>>> import numpy as np
>>> np.set_printoptions(precision=2, suppress=True, linewidth=140)
>>> K = np.load("data.npy")
>>> print(K)
[[0.36 0.32 0.29 0.04]
 [0.2  0.4  0.4  0.  ]
 [0.46 0.15 0.23 0.15]
 [0.31 0.35 0.15 0.19]]
>>> # a transition matrix
>>> left, sv, VT = np.linalg.svd(K, full_matrices=False)
>>> print(sv / sv[0])
[1.   0.29 0.16 0.05]
>>> print(np.round(np.sqrt((sv ** 2).sum()), 2), round(float(np.linalg.norm(K)), 2))
1.12 1.12
>>> print(np.allclose(left * sv @ VT, K))
True
>>> print((sv > 1e-8).sum())
4
>>> print(round(float(np.einsum("ii->", K)), 2))
1.18
>>> print(round(float(np.linalg.det(2 * K)), 2), round(float(np.linalg.det(K)), 2))
0.05 0.0
>>> print(np.round(np.einsum("ij,ji->", K, K), 2))
0.96
>>> print(np.round(np.poly(K), 2) + 0)
[ 1.   -1.18  0.22 -0.04  0.  ]
>>> print(round(float(np.linalg.det(K.T)), 2))
0.0
>>> print(np.round(np.linalg.eigvals(K).sum().real, 2))
1.18
>>> print(np.linalg.eigvals(K))
[1.  +0.j   0.03+0.16j 0.03-0.16j 0.11+0.j  ]
>>> W1 = np.array([[-2, 3, 0, -5, -1],
...     [5, -3, -1, -2, 4],
...     [5, -2, -1, -5, 2],
...     [-4, -4, 1, 1, -2]])
>>> c = np.array([2, 1, 0, 0, 1])
>>> H = np.maximum(K @ W1 + c, 0)
>>> print((H > 0).astype(int))
[[1 1 0 0 1]
 [1 0 0 0 1]
 [1 1 0 0 1]
 [1 0 0 0 1]]
>>> basis = np.array([[-2, -1], [-1, 3], [-2, -3], [1, 0], [-2, 2]])
>>> print(H @ basis)
[[-13.61   1.86]
 [-17.6    0.8 ]
 [ -8.23   2.77]
 [-10.23   0.88]]
>>> mat = np.loadtxt("sample19.csv", delimiter=",")
>>> print(mat)
[[  0.39 -15.76   4.21   5.92]
 [  8.24  -1.23  -1.51  -5.71]
 [  7.83  -0.32   0.47  -6.99]
 [  1.47 -14.32   3.15   7.34]
 [  7.45  -0.6    1.42  -5.18]
 [  7.55   5.58  -2.74   6.75]
 [  7.7   -1.58   0.95  -5.56]
 [  7.58  -1.41   0.29  -6.97]
 [  8.95   6.19  -4.59   5.54]
 [  6.41  -2.62   1.72  -6.56]
 [ -0.37 -15.25   4.46   7.01]
 [ 10.08   3.65  -5.44   5.2 ]
 [  9.98   6.04  -4.43   5.84]
 [  2.39 -16.15   3.77   6.75]
 [ 10.31   5.57  -4.     3.79]
 [  7.01  -1.83  -0.09  -3.25]
 [  9.65   3.42  -4.37   5.17]
 [  0.85 -17.33   3.12   4.58]
 [  7.47  -1.72   0.95  -4.77]
 [  7.63  -1.72   1.19  -4.82]
 [  7.41  -1.71   1.27  -4.08]
 [  8.29   3.54  -4.51   7.03]
 [  6.63  -0.34   0.49  -8.31]
 [  7.01  -0.09   1.04  -6.49]
 [ 10.32   4.45  -4.72   6.74]]
>>> Ac = mat - mat.mean(axis=0)
>>> vecs = np.linalg.svd(Ac)[2][:3]
>>> M2 = Ac - Ac @ vecs.T @ vecs
>>> print(np.diag(vecs.T @ vecs))
[0.47 1.   0.56 0.97]
>>> print((Ac @ vecs.T).std(axis=0))
[8.44 6.02 0.97]
>>> E = np.abs(np.array([[0, 1, 0, 0], [0, 2, 2, 1], [2, 1, 2, 1], [1, 2, 2, 0]])) + np.eye(4)
>>> E = E / E.sum(axis=1, keepdims=True)
>>> print(E)
[[0.5  0.5  0.   0.  ]
 [0.   0.5  0.33 0.17]
 [0.29 0.14 0.43 0.14]
 [0.17 0.33 0.33 0.17]]
>>> # a transition matrix
>>> t3 = np.stack([E, 2 * E, E[::-1]])
>>> print((t3 @ E.T).shape)
(3, 4, 4)
>>> print(np.einsum("bij,cij->bc", t3, t3))
[[1.47 2.95 0.98]
 [2.95 5.89 1.95]
 [0.98 1.95 1.47]]
>>> print(t3.shape)
(3, 4, 4)
>>> rng = np.random.default_rng(402)
>>> z = rng.permutation(4)
>>> print(z)
[0 3 2 1]
>>> M2 = E[z][:, z]
>>> print(np.allclose(M2, E))
False
>>> print(np.sort(np.abs(np.linalg.eigvals(M2))))
[0.03 0.4  0.4  1.  ]
>>> print(round(float(np.trace(M2)), 2))
1.6
>>> print(round(float(np.linalg.det(M2)), 2), round(np.linalg.det(E[z]), 2))
0.0 -0.0
>>> print(np.diag(M2))
[0.5  0.17 0.43 0.5 ]
>>> print(np.argsort(-np.linalg.norm(E, axis=0).round(6), kind="stable")[:3])
[1 2 0]
>>> left, sv, VT = np.linalg.svd(E)
>>> print(np.argmax(sv[:-1] / (sv[1:] + 1e-6)) + 1)
3
>>> M2 = left[:, :3] @ np.diag(sv[:3]) @ VT[:3]
>>> print(np.linalg.matrix_rank(E, rtol=0.05))
3
>>> print(round(np.linalg.norm(E - M2, 2), 2), round(sv[3], 2))
0.02 0.02
>>> print(M2.round(2) + 0)
[[0.5  0.5  0.   0.  ]
 [0.   0.5  0.33 0.18]
 [0.29 0.14 0.43 0.15]
 [0.16 0.34 0.34 0.15]]
>>> q = E.astype(float).copy()
>>> for j in range(4):
...     q[:, j] -= q[:, :j] @ (q[:, :j].T @ q[:, j])
...     q[:, j] /= np.linalg.norm(q[:, j])
... 
>>> print(np.round(q.T @ E, 2) + 0)
[[0.6  0.58 0.3  0.11]
 [0.   0.55 0.31 0.17]
 [0.   0.   0.47 0.18]
 [0.   0.   0.   0.03]]
>>> A = np.array([[-5.0, 6.0], [0.0, 1.0]])
>>> # triangular, det is the product of the diagonal
>>> vec = np.array([3, 0])
>>> h1 = np.maximum(A @ vec, 0)
>>> print(A * (h1 > 1e-9)[:, None])
[[-0.  0.]
 [ 0.  0.]]
>>> print(np.tanh(A @ vec))
[-1.  0.]
>>> print(A.T @ h1)
[0. 0.]
>>> def softmax(z):
...     e = np.exp(z - z.max(axis=-1, keepdims=True))
...     return e / e.sum(axis=-1, keepdims=True)
... 
>>> print(softmax(A).sum(axis=1))
[1. 1.]
>>> print(softmax(A[1]))
[0.27 0.73]
>>> print(np.round(softmax(10 * A[1]), 2) + 0)
[0. 1.]
>>> print(softmax(A[1] + 2))
[0.27 0.73]
>>> S = A @ A.T / np.sqrt(2)
>>> print(softmax(S + np.triu(np.full(S.shape, -np.inf), 1)))
[[1.   0.  ]
 [0.97 0.03]]
>>> print(softmax(S).round(6).argmax(axis=1))
[0 0]
>>> M2 = np.array([[-2, 0, 2], [-1, 0, 0]])
>>> basis = np.kron(M2, A)
>>> print(np.linalg.matrix_rank(basis))
4
>>> print(round(float(np.linalg.norm(basis, 2)), 2), round(np.linalg.norm(M2, 2) * np.linalg.norm(A, 2), 2))
22.92 22.92
>>> print(basis.shape)
(4, 6)
>>> print(np.poly(A))
[ 1.  4. -5.]
>>> print(round(float(np.linalg.det(A.T)), 2))
-5.0
>>> print(np.linalg.eigvals(A))
[-5.  1.]
>>> print(round(np.linalg.eigvals(A).sum().real, 2))
-4.0
>>> t = np.radians(30)
>>> Rm = np.eye(2)
>>> Rm[1, 1] = Rm[0, 0] = np.cos(t)
>>> Rm[1, 0], Rm[0, 1] = -np.sin(t), np.sin(t)
>>> print(Rm)
[[ 0.87  0.5 ]
 [-0.5   0.87]]
>>> M2 = A @ Rm.T
>>> print(M2)
[[-1.33  7.7 ]
 [ 0.5   0.87]]
>>> print(np.allclose(np.linalg.norm(A, axis=1), np.linalg.norm(M2, axis=1)))
True
>>> data = np.load("case3.npy")
>>> print(data)
[[ 0.68 -1.63  0.17  0.19  1.56 -1.14]
 [-1.04 -2.8  -1.68 -0.57 -2.    0.14]
 [ 1.31 10.13 -0.91 -0.87 -0.16  0.14]
 [ 1.87  0.18 -1.77  0.19 -0.25  0.88]
 [ 0.79  0.66  1.36  0.54 -2.44 -0.85]
 [-2.19 -8.47 -0.56 -3.53 -4.36 -0.38]
 [ 1.83 -3.48 -0.81 -2.02 -4.23 -0.53]
 [ 2.81 -1.82  0.7   1.36 -8.49  0.44]
 [ 0.98  9.5   0.8  -1.64 -4.45 -0.83]
 [-0.13 -8.85 -1.1   3.99  0.25 -0.08]
 [ 2.12 -2.85 -1.05  2.36 -1.45  0.74]
 [-1.7  -4.24  0.35 -0.72 -7.06 -1.1 ]
 [ 3.02  7.76 -0.5  -3.04 -5.65 -0.48]
 [ 0.67 -5.87  1.61  1.4   1.46  1.96]
 [ 1.97 14.28  0.04  1.07 -0.66  1.19]
 [-0.81  0.6   0.37  4.5   0.6   0.09]
 [ 0.15 -9.94  1.63 -3.75 -1.19  0.11]
 [ 1.22  2.31 -1.05 -0.61 -3.2   0.72]
 [-1.92  2.61 -1.86 -0.08 -2.29  1.29]
 [-1.96 -9.77 -1.18 -2.55  4.    1.55]
 [ 0.84 -1.81  1.33  2.11  8.23  0.27]
 [-1.68 -1.87  0.56 -3.49 -4.74  2.13]
 [-0.04  0.17 -0.98  2.49  5.07  0.38]
 [ 1.76 -0.44  1.97  0.45  0.77  0.56]
 [ 0.81 -2.42  0.81 -1.56  1.71 -0.54]
 [ 0.61 -1.97 -0.43  0.13  4.76  0.62]
 [-0.18  0.07  0.69 -1.54  0.07  0.42]
 [-1.81  3.67  1.73 -1.24  6.09  0.28]
 [-2.69  2.43 -0.44 -0.46 -4.66 -1.28]
 [ 1.62 -0.43  0.21  0.98  1.29  1.11]
 [ 0.3  -2.36 -0.49  0.36  5.49 -0.86]
 [-2.27 -5.58 -2.85  0.98 -1.66  0.03]
 [ 3.35  0.19 -0.84 -1.43 -0.59  0.32]
 [ 0.47 -1.82  0.77  1.21  4.26  0.32]
 [ 1.76 -2.37 -1.39 -1.72 -0.14 -0.81]]
>>> Ac = data - data.mean(axis=0)
>>> left, sv, VT = np.linalg.svd(Ac, full_matrices=False)
>>> print(np.abs(left[:, 0]).argmax())
14
>>> print(np.abs(VT[-1]))
[0.03 0.01 0.04 0.01 0.04 1.  ]
>>> print(np.abs(VT[0]).argmax())
1
>>> print(np.linalg.matrix_rank(Ac))
6
>>> print((np.sign(left[:, 0]) == np.sign(left[0, 0])).astype(int))
[1 1 0 0 0 1 1 0 0 1 1 1 0 1 0 0 1 0 0 1 1 1 1 0 1 1 0 0 0 0 1 1 0 1 1]
>>> vec = np.array([4, 0, 3, 5, 5, 1])
>>> target = data @ vec
>>> print(np.round(np.linalg.lstsq(data, target)[0], 2) + 0)
[4. 0. 3. 5. 5. 1.]
>>> print(np.round(np.linalg.pinv(data) @ data, 2) + 0)
[[1. 0. 0. 0. 0. 0.]
 [0. 1. 0. 0. 0. 0.]
 [0. 0. 1. 0. 0. 0.]
 [0. 0. 0. 1. 0. 0.]
 [0. 0. 0. 0. 1. 0.]
 [0. 0. 0. 0. 0. 1.]]
>>> target = target + 0.3 * rng.normal(size=35)
>>> print(target)
[ 10.2  -21.75  -3.16   2.93  -3.27 -49.99 -27.21 -22.09 -25.25  17.31  10.75 -45.61 -33.47  23.95  11.71  23.52 -19.19 -16.29 -23.46
  -2.51  59.42 -43.6   35.27  19.26   6.01  26.41  -5.18  22.65 -39.41  20.35  27.77 -20.92   0.66  31.4   -6.94]
>>> c, *_ = np.linalg.lstsq(data, target)
>>> print(round(float(np.linalg.norm(target - data @ c)), 2))
1.61
>>> print(c.round())
[ 4. -0.  3.  5.  5.  1.]
